$ ipython --no-banner

In [1]: import numpy as np

In [2]: import numpy.linalg as la

In [3]: np.set_printoptions(precision=1, suppress=True, linewidth=120, sign=" ")

In [4]: M2 = np.array([[0, 0], [1, 0], [1, 1]])

In [5]: data = np.tile(M2, (2, 3))

In [6]: data
Out[6]: 
array([[ 0,  0,  0,  0,  0,  0],
       [ 1,  0,  1,  0,  1,  0],
       [ 1,  1,  1,  1,  1,  1],
       [ 0,  0,  0,  0,  0,  0],
       [ 1,  0,  1,  0,  1,  0],
       [ 1,  1,  1,  1,  1,  1]])

In [7]: rng = np.random.default_rng(5554)

In [8]: idx = rng.permutation(6)

In [9]: idx
Out[9]: array([ 5,  2,  0,  3,  4,  1])

In [10]: M2 = data[idx][:, idx]

In [11]: M2
Out[11]: 
array([[ 1,  1,  1,  1,  1,  1],
       [ 1,  1,  1,  1,  1,  1],
       [ 0,  0,  0,  0,  0,  0],
       [ 0,  0,  0,  0,  0,  0],
       [ 0,  1,  1,  0,  1,  0],
       [ 0,  1,  1,  0,  1,  0]])

In [12]: np.diag(M2)
Out[12]: array([ 1,  1,  0,  0,  1,  0])

In [13]: round(la.det(M2), 1), round(float(la.det(data[idx])), 1)
Out[13]: (np.float64(0.0), 0.0)

In [14]: left, s, Vt = la.svd(data)

In [15]: vecs = Vt[:(s > 1e-8).sum()]

In [16]: vec = data[5] + -2 * data[2] + rng.integers(2) * np.eye(6)[5]

In [17]: vec
Out[17]: array([-1., -1., -1., -1., -1., -1.])

In [18]: np.round(vecs.T @ vecs, 1) + 0
Out[18]: 
array([[ 0.3,  0. ,  0.3,  0. ,  0.3,  0. ],
       [ 0. ,  0.3,  0. ,  0.3,  0. ,  0.3],
       [ 0.3,  0. ,  0.3,  0. ,  0.3,  0. ],
       [ 0. ,  0.3,  0. ,  0.3,  0. ,  0.3],
       [ 0.3,  0. ,  0.3,  0. ,  0.3,  0. ],
       [ 0. ,  0.3,  0. ,  0.3,  0. ,  0.3]])

In [19]: left, s, Vt = la.svd(data)

In [20]: s.round(1) + 0
Out[20]: array([ 4. ,  1.5,  0. ,  0. ,  0. ,  0. ])

In [21]: np.argmax(s[:-1] / (s[1:] + 1e-6)) + 1
Out[21]: np.int64(2)

In [22]: M2 = left[:, :2] @ np.diag(s[:2]) @ Vt[:2]

In [23]: la.matrix_rank(M2)
Out[23]: np.int64(2)

In [24]: la.matrix_rank(data, rtol=0.05)
Out[24]: np.int64(2)

In [25]: np.argsort(-la.norm(data, axis=0).round(6), kind="stable")[:3]
Out[25]: array([ 0,  2,  4])

In [26]: la.matrix_rank(data, rtol=0.1)
Out[26]: np.int64(2)

In [27]: round(la.norm(data, 2) / la.norm(data), 1)
Out[27]: np.float64(0.9)

In [28]: E = np.array([[-0.8, 1.5, 1.3, -1.0, -0.2, 2.5, -0.9, 2.2],
    ...:     [-1.3, -1.8, -0.8, 0.7, 1.0, -1.8, -0.8, 1.4],
    ...:     [-1.2, 0.8, 2.2, 0.5, -0.3, -0.2, 0.4, -0.1],
    ...:     [-0.7, 1.2, -0.4, 2.5, -1.8, -1.9, 1.0, -1.2],
    ...:     [-0.6, -0.3, 1.1, 2.4, -1.4, -0.2, 1.0, -0.7]])

In [29]: E[3] = E[1] + 0.3 * rng.normal(size=8)

In [30]: E
Out[30]: 
array([[-0.8,  1.5,  1.3, -1. , -0.2,  2.5, -0.9,  2.2],
       [-1.3, -1.8, -0.8,  0.7,  1. , -1.8, -0.8,  1.4],
       [-1.2,  0.8,  2.2,  0.5, -0.3, -0.2,  0.4, -0.1],
       [-1.2, -2.1, -0.5,  0.8,  1.2, -2. , -0.7,  1.5],
       [-0.6, -0.3,  1.1,  2.4, -1.4, -0.2,  1. , -0.7]])

In [31]: np.round(np.trace(la.pinv(data) @ data), 1)
Out[31]: np.float64(2.0)

In [32]: np.allclose(data[:-1].T @ la.lstsq(data[:-1].T, data[-1])[0], data[-1])
Out[32]: True

In [33]: la.lstsq(data[:-1].T, data[-1])[2]
Out[33]: np.int32(2)

In [34]: vec = np.array([-3, 5, 4, 4, 3, 3, -5, -4])

In [35]: a = np.maximum(E @ vec, 0)

In [36]: np.tanh(E @ vec)
Out[36]: array([ 1., -1.,  1., -1.,  1.])

In [37]: np.flatnonzero(a > 1e-9)
Out[37]: array([ 0,  2,  4])

In [38]: E.T @ a
Out[38]: array([-33.7,  30.6,  59.5,  11.5, -17.6,  29.7,   1.1,  23.5])

In [39]: M2 = E / la.norm(E, axis=1, keepdims=True)

In [40]: G = M2 @ M2.T

In [41]: G[2]
Out[41]: array([ 0.3, -0.2,  1. , -0.1,  0.6])

In [42]: (G - 2 * np.eye(5)).round(6).argmax(axis=1)
Out[42]: array([ 2,  3,  4,  1,  2])

In [43]: la.norm(M2, axis=1)
Out[43]: array([ 1.,  1.,  1.,  1.,  1.])

In [44]: (np.abs(G) > 0.9).astype(int)
Out[44]: 
array([[ 1,  0,  0,  0,  0],
       [ 0,  1,  0,  1,  0],
       [ 0,  0,  1,  0,  0],
       [ 0,  1,  0,  1,  0],
       [ 0,  0,  0,  0,  1]])

In [45]: np.argwhere(np.triu(np.abs(G) > 0.95, 1))
Out[45]: array([[ 1,  3]])

In [46]: round(np.degrees(np.arccos(np.clip(G[2, 0], -1, 1))), 1)
Out[46]: np.float64(72.2)

In [47]: arr = np.load("m.npy")

In [48]: arr
Out[48]: 
array([[ 0, -2,  3, -1],
       [ 2,  0,  0,  1],
       [-3,  0,  0,  1],
       [ 1, -1, -1,  0]])

In [49]: np.sort(np.abs(la.eigvals(arr)))
Out[49]: array([ 1.3,  1.3,  3.8,  3.8])

In [50]: np.trace(arr)
Out[50]: np.int64(0)

In [51]: np.allclose(arr, arr.T)
Out[51]: False

In [52]: np.allclose(arr @ arr.T, arr.T @ arr)
Out[52]: True

In [53]: arr @ arr
Out[53]: 
array([[-14,   1,   1,   1],
       [  1,  -5,   5,  -2],
       [  1,   5, -10,   3],
       [  1,  -2,   3,  -3]])

In [54]: f, r1 = arr[2], arr[3]

In [55]: f @ f
Out[55]: np.int64(10)

In [56]: f @ r1
Out[56]: np.int64(-3)

In [57]: p = (f @ r1) / (f @ f) * f

In [58]: np.round(la.norm(f + r1) ** 2 + la.norm(f - r1) ** 2, 1)
Out[58]: np.float64(26.0)

In [59]: vec = np.array([2, 0, 2, 0])

In [60]: vec @ arr @ vec
Out[60]: np.int64(0)

In [61]: round(la.det(arr), 1)
Out[61]: np.float64(25.0)

In [62]: la.svd(arr, compute_uv=False)
Out[62]: array([ 3.8,  3.8,  1.3,  1.3])

In [63]: Q = la.solve(np.eye(4) - arr, np.eye(4) + arr)

In [64]: np.round(la.det(Q), 1)
Out[64]: np.float64(1.0)

In [65]: mat = np.load("out14.npy")

In [66]: mat
Out[66]: 
array([[ 3.1,  1. , -3. ,  1. ],
       [ 3. , -0.9, -1. ,  0. ],
       [ 3. ,  1. ,  3.1, -2. ],
       [ 3. ,  1. , -3. ,  1.1]])

In [67]: M2 = np.array([[-1, 2, 2], [0, 1, 2], [-2, -2, 2], [3, 2, 0]])

In [68]: M2.T @ mat.T
Out[68]: 
array([[  5.9,  -1. , -15.2,   6.3],
       [ 15.2,   7.1,  -3.2,  15.2],
       [  2.2,   2.2,  14.2,   2. ]])

In [69]: np.einsum("ij->j", mat)
Out[69]: array([12.1,  2.1, -3.9,  0.1])

In [70]: np.einsum("ij,ij->i", mat, mat)
Out[70]: array([ 20.6,  10.8,  23.6,  20.2])

In [71]: np.einsum("ik,kj->ji", mat, M2)
Out[71]: 
array([[  5.9,  -1. , -15.2,   6.3],
       [ 15.2,   7.1,  -3.2,  15.2],
       [  2.2,   2.2,  14.2,   2. ]])

In [72]: Q, R = la.qr(mat)

In [73]: np.round(Q @ R, 1) + 0
Out[73]: 
array([[ 3.1,  1. , -3. ,  1. ],
       [ 3. , -0.9, -1. ,  0. ],
       [ 3. ,  1. ,  3.1, -2. ],
       [ 3. ,  1. , -3. ,  1.1]])

In [74]: np.allclose(R.T @ R, mat.T @ mat)
Out[74]: True

In [75]: np.round(Q.T @ Q, 1) + 0
Out[75]: 
array([[ 1.,  0.,  0.,  0.],
       [ 0.,  1.,  0.,  0.],
       [ 0.,  0.,  1.,  0.],
       [ 0.,  0.,  0.,  1.]])

In [76]: Q.round(1) + 0
Out[76]: 
array([[-0.5,  0.3,  0.4, -0.7],
       [-0.5, -0.9,  0. ,  0. ],
       [-0.5,  0.3, -0.8,  0. ],
       [-0.5,  0.3,  0.4,  0.7]])

In [77]: round(float(np.trace(Q @ Q.T)), 1)
Out[77]: 4.0

In [78]: Q.shape, R.shape
Out[78]: ((4, 4), (4, 4))

In [79]: np.argsort(-la.norm(mat, axis=0).round(6), kind="stable")[:3]
Out[79]: array([ 0,  2,  3])

In [80]: round(float(la.norm(mat, 2) / la.norm(mat)), 1)
Out[80]: 0.8

In [81]: [round(float(x), 1) for x in la.svd(mat, compute_uv=False)[:3]]
Out[81]: [6.9, 5.0, 1.6]

In [82]: np.round(np.abs(la.svd(mat)[2][-1]), 1) + 0
Out[82]: array([ 0.1,  0. ,  0.4,  0.9])

In [83]: la.cond(mat) > 100
Out[83]: np.True_

In [84]: A = np.loadtxt("x.csv", delimiter=",")

In [85]: A
Out[85]: 
array([[ 6.,  1.,  1.,  1.,  1.,  1.,  1.,  1.,  1.],
       [ 1.,  6.,  1.,  1.,  1.,  1.,  1.,  1.,  1.],
       [ 1.,  1.,  6.,  1.,  1.,  1.,  1.,  1.,  1.],
       [ 1.,  1.,  1.,  6.,  1.,  1.,  1.,  1.,  1.],
       [ 1.,  1.,  1.,  1.,  6.,  1.,  1.,  1.,  1.],
       [ 1.,  1.,  1.,  1.,  1.,  6.,  1.,  1.,  1.],
       [ 1.,  1.,  1.,  1.,  1.,  1.,  6.,  1.,  1.],
       [ 1.,  1.,  1.,  1.,  1.,  1.,  1.,  6.,  1.],
       [ 1.,  1.,  1.,  1.,  1.,  1.,  1.,  1.,  6.]])

In [86]: idx = rng.permutation(9)

In [87]: M2 = A[:, idx] * rng.choice([-1, 1], 9)

In [88]: M2
Out[88]: 
array([[ 1.,  1., -1.,  1.,  1., -1., -6., -1.,  1.],
       [ 1.,  1., -1.,  1.,  1., -6., -1., -1.,  1.],
       [ 1.,  1., -1.,  6.,  1., -1., -1., -1.,  1.],
       [ 1.,  1., -6.,  1.,  1., -1., -1., -1.,  1.],
       [ 1.,  1., -1.,  1.,  6., -1., -1., -1.,  1.],
       [ 1.,  1., -1.,  1.,  1., -1., -1., -1.,  6.],
       [ 6.,  1., -1.,  1.,  1., -1., -1., -1.,  1.],
       [ 1.,  1., -1.,  1.,  1., -1., -1., -6.,  1.],
       [ 1.,  6., -1.,  1.,  1., -1., -1., -1.,  1.]])

In [89]: left, _, Vt = la.svd(A.T @ M2)

In [90]: np.round(left @ Vt, 1) + 0
Out[90]: 
array([[ 0.,  0.,  0.,  0.,  0.,  0., -1.,  0.,  0.],
       [ 0.,  0.,  0.,  0.,  0., -1.,  0.,  0.,  0.],
       [ 0.,  0.,  0.,  1.,  0.,  0.,  0.,  0.,  0.],
       [ 0.,  0., -1.,  0.,  0.,  0.,  0.,  0.,  0.],
       [ 0.,  0.,  0.,  0.,  1.,  0.,  0.,  0.,  0.],
       [ 0.,  0.,  0.,  0.,  0.,  0.,  0.,  0.,  1.],
       [ 1.,  0.,  0.,  0.,  0.,  0.,  0.,  0.,  0.],
       [ 0.,  0.,  0.,  0.,  0.,  0.,  0., -1.,  0.],
       [ 0.,  1.,  0.,  0.,  0.,  0.,  0.,  0.,  0.]])
